$ ipython --no-banner

In [1]: import numpy as np

In [2]: from numpy import linalg as LA

In [3]: np.set_printoptions(precision=3, suppress=True, linewidth=140, sign=" ")

In [4]: mat = np.load("arr.npy")

In [5]: mat
Out[5]: 
array([[ 2., -1.,  0.,  0.,  0.],
       [-1.,  2., -1.,  0.,  0.],
       [ 0., -1.,  1., -1.,  0.],
       [ 0.,  0., -1.,  1., -1.],
       [ 0.,  0.,  0., -1.,  1.]])

In [6]: theta = np.radians(135)

In [7]: Rm = np.eye(5)

In [8]: Rm[0, 0] = Rm[2, 2] = np.cos(theta)

In [9]: Rm[0, 2], Rm[2, 0] = -np.sin(theta), np.sin(theta)

In [10]: Rm
Out[10]: 
array([[-0.707,  0.   , -0.707,  0.   ,  0.   ],
       [ 0.   ,  1.   ,  0.   ,  0.   ,  0.   ],
       [ 0.707,  0.   , -0.707,  0.   ,  0.   ],
       [ 0.   ,  0.   ,  0.   ,  1.   ,  0.   ],
       [ 0.   ,  0.   ,  0.   ,  0.   ,  1.   ]])

In [11]: B = mat @ Rm.T

In [12]: np.round(LA.det(Rm), 3), np.round(np.trace(Rm), 3)
Out[12]: (np.float64(1.0), np.float64(1.586))

In [13]: vals, evecs = LA.eig(mat)

In [14]: np.round(mat @ evecs[:, 0] - vals[0] * evecs[:, 0], 3) + 0
Out[14]: array([ 0.,  0.,  0.,  0.,  0.])

In [15]: vals
Out[15]: array([-0.556,  3.318,  0.494,  1.41 ,  2.334])

In [16]: w1 = np.array([[1, 0], [2, 3], [2, 0], [1, 2], [0, 2]])

In [17]: c = np.array([2, -5])

In [18]: hid = np.maximum(mat @ w1 + c, 0)

In [19]: (hid > 0).mean(axis=0)
Out[19]: array([ 1. ,  0.2])

In [20]: hid
Out[20]: 
array([[ 2.,  0.],
       [ 3.,  1.],
       [ 1.,  0.],
       [ 1.,  0.],
       [ 1.,  0.]])

In [21]: Z = np.array([[-8, 0, -3], [-6, -5, 7]])

In [22]: (hid @ Z).round(6).argmax(axis=1)
Out[22]: array([ 1,  2,  1,  1,  1])

In [23]: vals, evecs = LA.eigvalsh(mat)
---------------------------------------------------------------------------
ValueError                                Traceback (most recent call last)
Cell In[23], line 1
----> 1 vals, evecs = LA.eigvalsh(mat)

ValueError: too many values to unpack (expected 2)

In [24]: vals, evecs = LA.eigh(mat)

In [25]: np.abs(evecs[:, -1]).round(6).argmax()
Out[25]: np.int64(1)

In [26]: (vals > 1e-8).sum(), (vals < -1e-8).sum()
Out[26]: (np.int64(4), np.int64(1))

In [27]: np.abs(evecs[:, -1])
Out[27]: array([ 0.537,  0.708,  0.396,  0.21 ,  0.091])

In [28]: np.round(evecs.T @ mat @ evecs, 3) + 0
Out[28]: 
array([[-0.556,  0.   ,  0.   ,  0.   ,  0.   ],
       [ 0.   ,  0.494,  0.   ,  0.   ,  0.   ],
       [ 0.   ,  0.   ,  1.41 ,  0.   ,  0.   ],
       [ 0.   ,  0.   ,  0.   ,  2.334,  0.   ],
       [ 0.   ,  0.   ,  0.   ,  0.   ,  3.318]])

In [29]: LA.eigvalsh(mat + 2 * np.eye(5))
Out[29]: array([ 1.444,  2.494,  3.41 ,  4.334,  5.318])

In [30]: LA.eigvalsh(mat @ mat)
Out[30]: array([  0.244,   0.309,   1.989,   5.448,  11.009])

In [31]: Q, Rm = LA.qr(mat)

In [32]: Rm
Out[32]: 
array([[-2.236,  1.789, -0.447,  0.   ,  0.   ],
       [ 0.   , -1.673,  1.315, -0.598,  0.   ],
       [ 0.   ,  0.   , -1.035,  1.173, -0.966],
       [ 0.   ,  0.   ,  0.   ,  1.125, -0.77 ],
       [ 0.   ,  0.   ,  0.   ,  0.   ,  0.688]])

In [33]: np.allclose(Rm.T @ Rm, mat.T @ mat)
Out[33]: True

In [34]: Q, _ = LA.qr(np.array([[0.4, -0.1, -1.0, 0.7, 0.8],
    ...:     [0.9, -1.6, -0.3, 0.1, -0.5],
    ...:     [-1.5, -0.1, -0.7, 0.2, -0.7],
    ...:     [0.8, 0.8, -0.4, -0.6, 0.6],
    ...:     [-0.6, -1.3, -1.1, -1.0, 0.7]]))

In [35]: m1 = Q[:, :3]

In [36]: m1
Out[36]: 
array([[-0.195, -0.049, -0.693],
       [-0.438, -0.731,  0.082],
       [ 0.73 , -0.031, -0.283],
       [-0.389,  0.353, -0.548],
       [ 0.292, -0.581, -0.364]])

In [37]: B = np.c_[m1[:, :2] @ np.array([[2, 0], [0, 2]]), np.array([5, 5, -2, 0, 2])]

In [38]: B
Out[38]: 
array([[-0.389, -0.098,  5.   ],
       [-0.876, -1.462,  5.   ],
       [ 1.46 , -0.061, -2.   ],
       [-0.779,  0.707,  0.   ],
       [ 0.584, -1.162,  2.   ]])

In [39]: LA.matrix_rank(np.c_[m1, B])
Out[39]: np.int64(4)

In [40]: A = np.array([[-2, -1, 0, 0], [1, -1, 0, 0], [0, 0, -2, -1], [0, 0, 1, -1]])

In [41]: # splits into 2 blocks

In [42]: B = np.array([[0, 0, 5], [0, 5, -4]])

In [43]: Z = np.kron(B, A)

In [44]: LA.matrix_rank(Z)
Out[44]: np.int64(8)

In [45]: Z.shape
Out[45]: (8, 12)

In [46]: rng = np.random.default_rng(289)

In [47]: B = A + rng.integers(-2, 3, (4, 2)) @ rng.integers(-2, 3, (2, 4))

In [48]: B
Out[48]: 
array([[ 0, -3,  3, -4],
       [-1,  1, -3,  4],
       [-6,  6, -1,  1],
       [ 0,  0, -1,  1]])

In [49]: LA.matrix_rank(B - A, tol=1e-8)
Out[49]: np.int64(2)

In [50]: np.round(LA.svd(B - A, compute_uv=False), 3) + 0
Out[50]: array([ 10.719,   6.008,   0.   ,   0.   ])

In [51]: B.reshape(2, -1)
Out[51]: 
array([[ 0, -3,  3, -4, -1,  1, -3,  4],
       [-6,  6, -1,  1,  0,  0, -1,  1]])

In [52]: B.ravel(order="F")
Out[52]: array([ 0, -1, -6,  0, -3,  1,  6,  0,  3, -3, -1, -1, -4,  4,  1,  1])

In [53]: blk = B.reshape(4, 2, -1)

In [54]: blk.shape
Out[54]: (4, 2, 2)

In [55]: blk[:, 0]
Out[55]: 
array([[ 0, -3],
       [-1,  1],
       [-6,  6],
       [ 0,  0]])

In [56]: w1 = np.array([[0, 2, -3, 1, 2],
    ...:     [3, 0, 0, 1, -1],
    ...:     [-1, -3, 3, -1, 3],
    ...:     [-1, 1, 0, 1, 1]])

In [57]: c = np.array([1, 2, 2, 1, 1])

In [58]: hid = np.maximum(A @ w1 + c, 0)

In [59]: hid
Out[59]: 
array([[ 0,  0,  8,  0,  0],
       [ 0,  4,  0,  1,  4],
       [ 4,  7,  0,  2,  0],
       [ 1,  0,  5,  0,  3]])

In [60]: LA.matrix_rank(hid)
Out[60]: np.int64(4)

In [61]: Z = np.array([[2, -3, 3], [3, 1, 2], [-1, -3, -1], [3, 2, 2], [-3, 3, -1]])

In [62]: hid @ Z
Out[62]: 
array([[ -8, -24,  -8],
       [  3,  18,   6],
       [ 35,  -1,  30],
       [-12,  -9,  -5]])

In [63]: (hid @ Z).round(6).argmax(axis=1)
Out[63]: array([ 0,  1,  0,  2])

In [64]: w1 @ Z
Out[64]: 
array([[  6,  19,   7],
       [ 12, -10,  12],
       [-26,  -2, -17],
       [  1,   9,   0]])

In [65]: lab = rng.integers(0, 3, 4)

In [66]: K = np.array([[1, 1, -2, 0], [2, -1, 1, 0], [0, -1, 2, 1], [2, 1, 1, 0]]) * (lab[:, None] == lab)

In [67]: K
Out[67]: 
array([[ 1,  0,  0,  0],
       [ 0, -1,  0,  0],
       [ 0,  0,  2,  1],
       [ 0,  0,  1,  0]])

In [68]: np.all(LA.eigvalsh(K) > 0)
Out[68]: np.False_
